$ python -q
>>> import numpy as np
>>> np.set_printoptions(precision=3, suppress=True, linewidth=100, legacy="1.25")
>>> rd = lambda a: np.round(a, 3) + 0
>>> Z = np.array([[1, 0, 1, 0, -1, -2, 1, 2],
...     [0, 2, 3, 1, 1, -2, -2, 0],
...     [2, -3, 1, -3, -2, 0, 3, -3]])
>>> rng = np.random.default_rng(173)
>>> arr = rng.normal(size=(29, 3)) @ Z + np.array([2, 9, -2, 3, 8, 7, 7, 7])
>>> rd(arr)
array([[  3.442,   8.139,  -1.046,   2.226,   6.472,   5.206,   8.844,   8.278],
       [ -0.064,   6.785,  -7.875,   2.102,   8.747,  13.204,   7.43 ,   3.849],
       [  3.28 ,  10.309,   2.013,   3.325,   7.704,   3.351,   6.531,   8.021],
       [ -1.017,  11.418,  -3.027,   4.911,  11.525,  10.148,   2.5  ,   4.24 ],
       [  2.072,  10.73 ,   1.063,   3.696,   8.962,   5.237,   5.117,   6.356],
       [  3.129,  11.556,   3.114,   4.213,   8.214,   2.229,   5.487,   8.955],
       [  3.574,   3.819,  -7.072,  -0.073,   4.317,   9.354,  13.112,   7.897],
       [  1.34 ,   6.162,  -6.254,   1.297,   7.525,  11.346,   8.799,   4.356],
       [  1.932,   8.945,  -0.97 ,   2.467,   8.546,   7.528,   6.313,   4.504],
       [  2.158,   9.252,   0.551,   2.263,   8.832,   7.008,   5.754,   3.286],
       [  1.908,  12.298,   0.773,   5.542,   8.849,   3.291,   4.799,  10.98 ],
       [  0.463,  13.301,  -1.98 ,   7.248,   9.59 ,   4.375,   3.959,  13.714],
       [  4.418,  10.291,   4.33 ,   2.799,   7.074,   1.437,   6.998,   7.886],
       [  2.15 ,   2.25 ,  -6.887,  -2.556,   6.656,  14.905,  10.992,  -2.878],
       [  5.465,   6.425,  -0.258,   0.796,   4.164,   3.256,  11.818,   9.652],
       [  6.218,   4.795,   2.314,  -1.847,   4.423,   4.598,  11.765,   2.631],
       [  0.877,   4.602, -10.157,   0.989,   6.737,  13.519,  10.525,   5.628],
       [  3.77 ,   4.668,  -4.183,  -0.257,   5.155,   8.52 ,  11.647,   5.448],
       [ -2.764,  17.696,  -1.499,  10.682,  13.778,   5.61 ,  -2.015,  13.03 ],
       [  0.849,   7.717,  -4.503,   2.114,   8.755,  10.749,   6.804,   3.553],
       [ -0.209,  12.85 ,  -3.167,   6.954,  10.105,   6.215,   3.646,  12.05 ],
       [  4.264,   9.611,   4.29 ,   1.973,   7.374,   2.75 ,   6.876,   5.309],
       [  6.315,   3.658,   0.162,  -2.183,   3.525,   5.386,  13.309,   3.91 ],
       [ -0.828,   9.972,  -6.813,   4.962,   9.838,  10.7  ,   5.168,   8.231],
       [ -1.285,  12.708,  -5.98 ,   7.536,  10.457,   8.074,   3.582,  12.945],
       [  5.908,   5.447,   3.713,  -1.834,   5.373,   4.775,  10.385,   0.547],
       [  1.516,   8.004,  -1.949,   1.632,   8.856,   9.544,   6.352,   1.973],
       [  5.253,   1.183,  -5.349,  -3.104,   3.034,   9.774,  15.142,   3.26 ],
       [  5.252,   2.439,  -3.586,  -2.425,   3.612,   8.486,  13.954,   3.497]])
>>> # looks like rank 4
>>> gram = np.cov(arr, rowvar=False)
>>> np.argwhere(np.triu(np.abs(np.corrcoef(arr.T)) > 0.8, 1))
array([[0, 4],
       [1, 3],
       [1, 4],
       [1, 6],
       [2, 5],
       [3, 4],
       [3, 6],
       [4, 6]])
>>> gram.shape
(8, 8)
>>> rd(arr.std(axis=0))
array([2.402, 3.852, 3.902, 3.334, 2.543, 3.551, 3.89 , 3.902])
>>> Xc = arr - arr.mean(axis=0)
>>> Uu, sig, Vh = np.linalg.svd(Xc, full_matrices=False)
>>> rd(sig ** 2 / (sig ** 2).sum())
array([0.609, 0.291, 0.1  , 0.   , 0.   , 0.   , 0.   , 0.   ])
>>> (np.sign(Uu[:, 0]) == np.sign(Uu[0, 0])).astype(int)
array([1, 0, 1, 1, 1, 1, 0, 0, 1, 1, 1, 1, 1, 0, 0, 0, 0, 0, 1, 0, 1, 1, 0, 1, 1, 0, 0, 0, 0])
>>> np.linalg.matrix_rank(Xc)
3
>>> rd((sig ** 2).sum() ** 2 / (sig ** 4).sum())
2.148
>>> np.searchsorted(np.cumsum(sig ** 2) / (sig ** 2).sum(), 0.9) + 1
3
>>> M = np.loadtxt("sample11.csv", delimiter=",")
>>> M
array([[ 1.3, -0.9, -0.2, -0.6,  3.3,  0.5,  0.1, -0.8],
       [-1.3,  1.2,  0.3, -1. , -3.3, -0.3,  0.9,  0.3],
       [ 0.6, -0.4, -1.5,  0.9, -0.7,  1. ,  1.6, -0.3],
       [-0.2, -1.1, -2.2, -0.7,  2. , -0.7,  0.6, -0.7],
       [ 0.6,  0.4, -0.1,  2. , -1.4,  0.2, -0.1, -0.2],
       [ 1.2,  1. ,  1.1,  0.1,  0.7,  0.8, -1.9, -0.9],
       [ 0.4, -0.4,  1.4, -0.4,  0. , -0.2, -0.1,  0.2],
       [ 0.8, -0.9, -0.1, -0.6, -0.1,  0.2,  0.9, -0.5],
       [ 0. , -0.9,  1.1,  0.4, -0.6,  0.2, -1. ,  0.7],
       [-1.3, -1.3,  0.1,  1.2,  1.1, -2.3, -2.1,  1.5],
       [ 0.2,  0.1, -0.7,  0.5, -0.9,  0.5, -0.5,  0.9],
       [-0.3,  0.6, -1.9, -0.8, -0.5,  0.2,  0.3,  0.3],
       [ 1.1, -1.1,  0.1, -0.2,  0.2, -1.4, -0.6, -1.7],
       [ 1. , -0.3,  1.1, -0.8, -1.5, -0.1,  0.9,  1.5],
       [ 0. , -5.5, -1. , -3. ,  5.5, -1.5, -7.5, -1. ],
       [ 1.7, -0.6,  0.3,  0.3,  0.7,  0.2, -1. , -0.8],
       [-2.1,  0.6,  0.8,  3.1, -0.6,  1.1,  0.1,  0.3],
       [-0.4, -0.5,  0.2,  0.7, -0.8, -0.1, -0.9,  2.2],
       [-0.7, -0.1,  1.5,  1.1,  0.9, -0.5,  0.4, -2.1],
       [-0.9,  1. , -1.3, -0.1,  0.3, -1.2, -0.4, -0.7],
       [-1. ,  1.2,  0.9,  0.6, -1.1, -0.2, -0.8,  1.7],
       [ 1.2,  2.6, -0.4, -1.5, -0.5,  0.9,  1.6,  0.5],
       [-1.1,  1.5, -1. ,  0.5,  0.1,  0.5,  2.4,  0.6],
       [-0.1,  0.5,  2.2, -0.8,  0.4, -1.1, -0.6, -0.7],
       [ 0.9,  0.2,  0.9, -0.4, -0.2, -0.9, -0.2,  0. ]])
>>> proj = M @ np.linalg.solve(M.T @ M, M.T)
>>> rd(np.trace(proj))
8.0
>>> np.allclose(proj @ proj, proj)
True
